$ python -q
>>> import numpy as np
>>> from numpy import linalg as LA
>>> np.set_printoptions(suppress=True, linewidth=100)
>>> def rd(a):
...     return np.round(a, 3) + 0
... 
>>> mat = np.array([[-3, -2, -6],
...     [-1, -1, -3],
...     [0, 1, 3],
...     [0, -1, -3],
...     [3, 1, 3],
...     [-3, 2, 6],
...     [3, 0, 0]])
>>> C2 = mat.T @ mat
>>> print(np.trace(C2), (mat ** 2).sum())
157 157
>>> print(LA.matrix_rank(C2))
2
>>> print(np.allclose(C2, C2.T))
True
>>> theta = np.radians(120)
>>> R = np.eye(3)
>>> R[0, 0] = R[2, 2] = np.cos(theta)
>>> R[0, 2], R[2, 0] = -np.sin(theta), np.sin(theta)
>>> print(rd(R))
[[-0.5    0.    -0.866]
 [ 0.     1.     0.   ]
 [ 0.866  0.    -0.5  ]]
>>> M2 = mat @ R.T
>>> print(np.allclose(mat @ mat.T, M2 @ M2.T))
True
>>> print(rd(LA.det(R)), rd(np.trace(R)))
1.0 0.0
>>> print(rd(LA.svd(mat, compute_uv=False)), rd(LA.svd(M2, compute_uv=False)))
[11.04   5.926  0.   ] [11.04   5.926  0.   ]
>>> print(np.allclose(LA.norm(mat, axis=1), LA.norm(M2, axis=1)))
True
>>> rng = np.random.default_rng(847056)
>>> M2 = mat + rng.integers(-2, 3, (7, 2)) @ rng.integers(-2, 3, (2, 3))
>>> print(M2)
[[  1   2 -14]
 [ -1  -1  -3]
 [  3   4  -3]
 [ -1  -2  -1]
 [  3   1   3]
 [ -1   4   2]
 [  3   0   0]]
>>> print(LA.matrix_rank(M2 - mat, tol=1e-8))
1
>>> print(rd(LA.svd(M2 - mat, compute_uv=False)))
[13.416  0.     0.   ]
>>> U, sv, Vh = LA.svd(mat)
>>> print(np.argmax(sv[:-1] / (sv[1:] + 1e-6)) + 1)
2
>>> M2 = U[:, :2] @ np.diag(sv[:2]) @ Vh[:2]
>>> print(rd(LA.norm(mat - M2, 2)), rd(sv[2]))
0.0 0.0
>>> print(rd(M2))
[[-3. -2. -6.]
 [-1. -1. -3.]
 [ 0.  1.  3.]
 [ 0. -1. -3.]
 [ 3.  1.  3.]
 [-3.  2.  6.]
 [ 3.  0.  0.]]
>>> K = np.load("test3.npy")
>>> print(K)
[[-1  2 -2  0 -1]
 [ 2  0  0  2  2]
 [-2  2 -1  1  1]]
>>> M2 = np.array([[1, 0], [3, 0]])
>>> basis = np.kron(M2, K)
>>> print(rd(LA.norm(basis, 2)), rd(LA.norm(M2, 2) * LA.norm(K, 2)))
13.683 13.683
>>> print(basis.shape)
(6, 10)
>>> print(LA.matrix_rank(basis))
3
>>> U, sv, Vh = LA.svd(mat)
>>> evecs = Vh[:(sv > 1e-8).sum()]
>>> x0 = mat[0] + 3 * mat[1] + rng.integers(2) * np.eye(3)[1]
>>> print(x0)
[ -6.  -5. -15.]
>>> print(LA.matrix_rank(np.vstack([mat, x0])))
2
>>> print(rd(np.diag(evecs.T @ evecs)))
[1.  0.1 0.9]
>>> print(LA.norm(K, axis=1).argmax())
1
>>> print(rd(LA.norm(K[2] - K[0])))
2.646
>>> print(rd(LA.norm(K, axis=0)))
[3.    2.828 2.236 2.236 2.449]
>>> print(rd(LA.norm(K) ** 2 / LA.norm(K, 2) ** 2))
1.762
>>> print(rd(LA.norm(K[2], 1)), rd(LA.norm(K[2], np.inf)))
7.0 2.0
>>> print(K[2] @ K[0])
7
>>> print(rd(LA.norm(K, 2)))
4.327
>>> M2 = K[0, 0] * K[1:] - np.outer(K[1:, 0], K[0])
>>> print(M2)
[[ 0 -4  4 -2  0]
 [ 0  2 -3 -1 -3]]
>>> print(np.flatnonzero(~M2.round(6).any(axis=1)))
[]
>>> print(K[:, 0] / K[0, 0])
[ 1. -2.  2.]
>>> print(LA.matrix_rank(M2), LA.matrix_rank(K))
2 3
>>> print(rd(LA.svd(K, compute_uv=False)))
[4.327 3.428 1.59 ]
>>> print(LA.matrix_rank(K))
3
>>> print(rd(K.mean(axis=0)))
[-0.333  1.333 -1.     1.     0.667]
>>> print(np.unravel_index(np.abs(K).argmax(), K.shape))
(np.int64(0), np.int64(1))
>>> print(K.sum(axis=1))
[-2  6  1]
>>> print(np.abs(K).max())
2
>>> J = np.array([[-0.8, 1.7, 0.1, 0.1, -0.8, -0.6, -1.0],
...     [-0.7, -0.4, 0.2, -1.4, -1.0, -0.1, 0.3],
...     [-0.7, 0.1, -0.1, -1.1, 0.9, -1.2, -0.7],
...     [1.3, 0.9, 0.2, 1.0, -1.7, 0.2, -1.5],
...     [-0.1, -0.6, 0.0, -0.8, 0.3, 0.5, -0.1],
...     [-0.7, 1.2, -1.0, -0.5, -0.4, 0.7, -1.9]])
>>> J[1] = J[4] + 0.3 * rng.normal(size=7)
>>> print(rd(J))
[[-0.8    1.7    0.1    0.1   -0.8   -0.6   -1.   ]
 [ 0.058 -0.105  0.278 -1.121  0.408  0.276 -0.431]
 [-0.7    0.1   -0.1   -1.1    0.9   -1.2   -0.7  ]
 [ 1.3    0.9    0.2    1.    -1.7    0.2   -1.5  ]
 [-0.1   -0.6    0.    -0.8    0.3    0.5   -0.1  ]
 [-0.7    1.2   -1.    -0.5   -0.4    0.7   -1.9  ]]
>>> def softmax(z):
...     e = np.exp(z - z.max(axis=-1, keepdims=True))
...     return e / e.sum(axis=-1, keepdims=True)
... 
>>> print(rd(softmax(J[5] + 4)))
[0.065 0.435 0.048 0.08  0.088 0.264 0.02 ]
>>> print(rd(softmax(10 * J[5])))
[0.    0.993 0.    0.    0.    0.007 0.   ]
>>> print(rd(softmax(J[5])))
[0.065 0.435 0.048 0.08  0.088 0.264 0.02 ]
>>> print(rd(softmax(J).sum(axis=1)))
[1. 1. 1. 1. 1. 1.]
>>> att = J @ J.T / np.sqrt(7)
>>> print(rd(softmax(att)[5] @ J))
[-0.432  1.057 -0.524 -0.305 -0.474  0.282 -1.492]
>>> print(softmax(att).round(6).argmax(axis=1))
[0 1 2 3 4 5]
>>> M2 = J / LA.norm(J, axis=1, keepdims=True)
>>> C2 = M2 @ M2.T
>>> print(np.argwhere(np.triu(np.abs(C2) > 0.95, 1)))
[]
>>> print(rd(C2[4]))
[-0.531  0.809  0.256 -0.502  1.     0.053]
>>> print(rd(LA.norm(M2, axis=1)))
[1. 1. 1. 1. 1. 1.]
>>> print(rd(LA.norm(J)))
5.414
>>> print(J.shape)
(6, 7)
>>> print(LA.matrix_rank(J))
6
>>> print(np.unravel_index(np.abs(J).argmax(), J.shape))
(np.int64(5), np.int64(6))
>>> print(rd(J.sum(axis=1)))
[-1.3   -0.637 -2.8    0.4   -0.8   -2.6  ]
>>> print(np.abs(J).max())
1.9
>>> print(rd(J - J[0]))
[[ 0.     0.     0.     0.     0.     0.     0.   ]
 [ 0.858 -1.805  0.178 -1.221  1.208  0.876  0.569]
 [ 0.1   -1.6   -0.2   -1.2    1.7   -0.6    0.3  ]
 [ 2.1   -0.8    0.1    0.9   -0.9    0.8   -0.5  ]
 [ 0.7   -2.3   -0.1   -0.9    1.1    1.1    0.9  ]
 [ 0.1   -0.5   -1.1   -0.6    0.4    1.3   -0.9  ]]
>>> X = np.array([[-1.8, 1.8, -1.0], [0.8, -0.9, 0.7]])
>>> print(rd(LA.norm(X, 2) / LA.norm(X)))
0.998
>>> print([round(float(x), 3) for x in LA.svd(X, compute_uv=False)[:3]])
[3.063, 0.2]
>>> print(np.argsort(-LA.norm(X, axis=0).round(6), kind="stable")[:3])
[1 0 2]
>>> print(LA.cond(X) > 100)
False
>>> M2 = np.array([[4, 5, -9], [-8, 6, -9]])
>>> basis = np.kron(M2, X)
>>> print(rd(LA.norm(basis, 2)), rd(LA.norm(M2, 2) * LA.norm(X, 2)))
47.033 47.033
>>> print(basis.shape)
(4, 9)
>>> M2 = K / LA.norm(K, axis=1, keepdims=True)
>>> C2 = M2 @ M2.T
>>> print((np.abs(C2) > 0.9).astype(int))
[[1 0 0]
 [0 1 0]
 [0 0 1]]
>>> print(rd(LA.norm(M2, axis=1)))
[1. 1. 1.]
>>> u, v = X[1], X[0]
>>> print(rd(u @ u))
1.94
>>> p = (u @ v) / (u @ u) * u
>>> print(rd(np.outer(u, v)))
[[-1.44  1.44 -0.8 ]
 [ 1.62 -1.62  0.9 ]
 [-1.26  1.26 -0.7 ]]
>>> print(LA.matrix_rank(np.outer(u, v)))
1
>>> print(rd(p))
[-1.551  1.744 -1.357]
>>> print(rd(v - p))
[-0.249  0.056  0.357]
>>> W0 = np.array([[-15, 9, -15, -9, -12, -6, -12, -15],
...     [15, -9, 15, 9, 12, 6, 12, 15],
...     [15, -9, 15, 9, 12, 6, 12, 15],
...     [5, -3, 5, 3, 4, 2, 4, 5],
...     [5, -3, 5, 3, 4, 2, 4, 5],
...     [-5, 3, -5, -3, -4, -2, -4, -5]])
>>> x0 = np.array([1, 1, 0, 2, 3, 0, 1])
>>> h = np.maximum(J @ x0, 0)
>>> print(J.T @ h)
[0. 0. 0. 0. 0. 0. 0.]
>>> print(h)
[0. 0. 0. 0. 0. 0.]
